$ python3 -q
>>> import numpy as np
>>> np.set_printoptions(suppress=True, linewidth=100)
>>> feats = np.loadtxt("a.csv", delimiter=",")
>>> print(feats)
[[ 0.  0.  4.  5.  0.  1.  2.  6.  3.]
 [-2. -2.  2.  3. -2. -1.  0.  4.  1.]
 [ 2.  2.  6.  7.  2.  3.  4.  8.  5.]
 [-2. -2.  2.  3. -2. -1.  0.  4.  1.]
 [-7. -7. -3. -2. -7. -6. -5. -1. -4.]
 [ 2.  2.  6.  7.  2.  3.  4.  8.  5.]
 [-1. -1.  3.  4. -1.  0.  1.  5.  2.]
 [-3. -3.  1.  2. -3. -2. -1.  3.  0.]
 [-1. -1.  3.  4. -1.  0.  1.  5.  2.]
 [-2. -2.  2.  3. -2. -1.  0.  4.  1.]
 [-2. -2.  2.  3. -2. -1.  0.  4.  1.]
 [-2. -2.  2.  3. -2. -1.  0.  4.  1.]]
>>> cov = feats.T @ feats
>>> np.diag(cov)
array([ 88.,  88., 136., 208.,  88.,  64.,  64., 304.,  88.])
>>> print(np.allclose(cov, cov.T))
True
>>> (feats @ feats.T).shape
(12, 12)
>>> np.trace(cov), (feats ** 2).sum()
(np.float64(1128.0), np.float64(1128.0))
>>> round(float(np.linalg.norm(feats) ** 2 / np.linalg.norm(feats, 2) ** 2), 3)
1.47
>>> round(float(np.linalg.norm(feats, "nuc")), 3)
46.691
>>> np.round(np.linalg.norm(feats, axis=1), 3)
array([ 9.539,  6.557, 14.526,  6.557, 15.427, 14.526,  7.616,  6.782,  7.616,  6.557,  6.557,
        6.557])
>>> np.linalg.norm(feats, axis=1).argmax()
np.int64(4)
>>> Uu, sigma, Vh = np.linalg.svd(feats)
>>> np.argmax(sigma[:-1] / (sigma[1:] + 1e-6)) + 1
np.int64(2)
>>> B = Uu[:, :2] @ np.diag(sigma[:2]) @ Vh[:2]
>>> round(float(np.linalg.norm(feats - B) / np.linalg.norm(feats)), 3)
0.0
>>> np.linalg.matrix_rank(feats, rtol=0.05)
np.int64(2)
>>> round(float(np.linalg.norm(feats - B, 2)), 3), np.round(sigma[2], 3)
(0.0, np.float64(0.0))
>>> B.round(3) + 0
array([[ 0.,  0.,  4.,  5.,  0.,  1.,  2.,  6.,  3.],
       [-2., -2.,  2.,  3., -2., -1.,  0.,  4.,  1.],
       [ 2.,  2.,  6.,  7.,  2.,  3.,  4.,  8.,  5.],
       [-2., -2.,  2.,  3., -2., -1.,  0.,  4.,  1.],
       [-7., -7., -3., -2., -7., -6., -5., -1., -4.],
       [ 2.,  2.,  6.,  7.,  2.,  3.,  4.,  8.,  5.],
       [-1., -1.,  3.,  4., -1.,  0.,  1.,  5.,  2.],
       [-3., -3.,  1.,  2., -3., -2., -1.,  3.,  0.],
       [-1., -1.,  3.,  4., -1.,  0.,  1.,  5.,  2.],
       [-2., -2.,  2.,  3., -2., -1.,  0.,  4.,  1.],
       [-2., -2.,  2.,  3., -2., -1.,  0.,  4.,  1.],
       [-2., -2.,  2.,  3., -2., -1.,  0.,  4.,  1.]])
>>> Uu, sigma, Vh = np.linalg.svd(feats)
>>> evecs = Vh[:(sigma > 1e-8).sum()]
>>> rng = np.random.default_rng(9160)
>>> x = feats[4] + -1 * feats[3] + rng.integers(2) * np.eye(9)[1]
>>> x
array([-5., -4., -5., -5., -5., -5., -5., -5., -5.])
>>> np.allclose(evecs.T @ evecs @ x, x)
False
>>> print(np.round(np.diag(evecs.T @ evecs), 3))
[0.241 0.241 0.177 0.28  0.241 0.153 0.114 0.431 0.122]
>>> data = np.load("block1.npy")
>>> data
array([[-0.08 ,  0.345,  0.537,  0.983,  0.08 ,  0.716, -0.905,  0.808, -0.129,  0.948, -0.178],
       [-0.993, -0.793, -0.867,  0.999, -0.08 ,  0.178, -0.291, -0.808, -0.388,  0.168,  0.493],
       [ 0.93 ,  0.31 ,  0.254, -1.   , -0.02 , -0.686,  0.885, -0.273,  0.327, -0.919, -0.159],
       [ 0.94 ,  0.617,  0.716, -0.974,  0.06 ,  0.   ,  0.   ,  0.686,  0.235,  0.119, -0.345],
       [-0.89 , -0.565, -0.675,  0.898, -0.06 , -0.119,  0.197, -0.686, -0.178, -0.327,  0.31 ],
       [-0.273,  0.119,  0.235,  0.937,  0.04 ,  0.493, -0.716,  0.508, -0.11 ,  0.789, -0.06 ],
       [-0.623, -0.664, -0.831, -0.962, -0.129, -0.814,  0.956, -0.949,  0.05 , -0.982,  0.38 ],
       [-0.119,  0.159,  0.273,  0.876,  0.04 ,  0.446, -0.664,  0.508, -0.08 ,  0.744, -0.08 ],
       [-0.371, -0.235, -0.319,  0.03 , -0.03 , -0.178,  0.291, -0.397, -0.03 , -0.371,  0.119],
       [ 0.675, -0.08 , -0.254, -0.998, -0.06 , -0.744,  0.922, -0.686,  0.235, -0.954,  0.04 ],
       [ 1.   ,  0.947,  0.977, -1.   ,  0.139, -0.178,  0.291,  0.961,  0.572, -0.05 , -0.716],
       [-0.585, -0.119, -0.09 ,  0.94 ,  0.01 ,  0.345, -0.537,  0.139, -0.139,  0.592,  0.06 ],
       [ 0.478,  0.31 ,  0.414, -0.04 ,  0.04 ,  0.235, -0.38 ,  0.508,  0.04 ,  0.478, -0.159],
       [-0.998, -0.915, -0.963,  0.999, -0.139, -0.178,  0.291, -0.961, -0.438, -0.544,  0.653],
       [ 0.998,  0.414,  0.168, -1.   , -0.09 , -0.979,  0.999, -0.851,  0.653, -1.   , -0.217],
       [ 0.31 ,  0.686,  0.867,  0.999,  0.159,  0.925, -0.991,  0.978, -0.168,  0.997, -0.397],
       [ 0.405,  0.414,  0.572,  0.753,  0.07 ,  0.537, -0.762,  0.753, -0.02 ,  0.845, -0.217],
       [ 0.954,  0.664,  0.766, -0.974,  0.07 ,  0.06 , -0.1  ,  0.753,  0.245,  0.245, -0.38 ],
       [-1.   , -0.991, -0.997,  1.   , -0.168,  0.77 , -0.935, -0.983, -0.831,  0.91 ,  0.876],
       [-0.254,  0.537,  0.77 ,  1.   ,  0.139,  0.925, -0.991,  0.961, -0.245,  0.997, -0.291],
       [ 0.592,  0.345,  0.446, -0.371,  0.04 ,  0.178, -0.291,  0.508,  0.07 ,  0.388, -0.178],
       [ 1.   ,  0.964,  0.985, -1.   ,  0.149, -0.291,  0.462,  0.97 ,  0.635, -0.245, -0.762],
       [-0.982, -0.894, -0.963,  0.178, -0.178, -0.793,  0.947, -0.987, -0.178, -0.982,  0.617],
       [ 0.485,  0.508,  0.68 ,  0.864,  0.09 ,  0.653, -0.862,  0.851, -0.03 ,  0.923, -0.273],
       [-0.848, -0.808, -0.926, -0.959, -0.168, -0.881,  0.98 , -0.983,  0.01 , -0.994,  0.508],
       [ 0.943,  0.414,  0.414, -0.999,  0.   , -0.578,  0.8  ,  0.   ,  0.319, -0.837, -0.217],
       [ 0.975,  0.565,  0.604, -1.   ,  0.02 , -0.537,  0.762,  0.273,  0.363, -0.786, -0.31 ],
       [-0.923, -0.565, -0.658,  0.973, -0.05 ,  0.06 , -0.1  , -0.604, -0.226,  0.01 ,  0.31 ],
       [ 0.493,  0.04 , -0.02 , -0.939, -0.02 , -0.397,  0.604, -0.273,  0.129, -0.67 , -0.02 ],
       [ 0.188,  0.   , -0.03 , -0.598, -0.01 , -0.178,  0.291, -0.139,  0.05 , -0.336,  0.   ],
       [ 0.953,  0.508,  0.551, -0.998,  0.02 , -0.446,  0.664,  0.273,  0.31 , -0.686, -0.273],
       [-0.954, -0.273, -0.159,  1.   ,  0.04 ,  0.814, -0.956,  0.508, -0.388,  0.974,  0.139],
       [ 0.993,  0.235, -0.06 , -1.   , -0.1  , -0.974,  0.999, -0.885,  0.592, -1.   , -0.119],
       [ 0.96 ,  0.834,  0.929, -0.149,  0.149,  0.716, -0.905,  0.97 ,  0.149,  0.96 , -0.537],
       [-0.995, -0.909, -0.964,  0.978, -0.159, -0.537,  0.762, -0.978, -0.327, -0.89 ,  0.641]])
>>> Xs = data - data.mean(axis=0)
>>> evecs = np.linalg.svd(Xs)[2][:10]
>>> B = Xs - Xs @ evecs.T @ evecs
>>> np.round(np.diag(evecs.T @ evecs), 3)
array([1.   , 0.963, 0.997, 1.   , 0.314, 1.   , 1.   , 1.   , 0.963, 1.   , 0.764])
>>> round(np.linalg.norm(B) / np.linalg.norm(Xs), 3)
np.float64(0.0)
>>> np.round((Xs @ evecs.T).std(axis=0), 3)
array([1.469, 1.411, 0.316, 0.267, 0.133, 0.086, 0.054, 0.024, 0.014, 0.006])
>>> np.linalg.norm(B, axis=1).round(6).argmax()
np.int64(14)
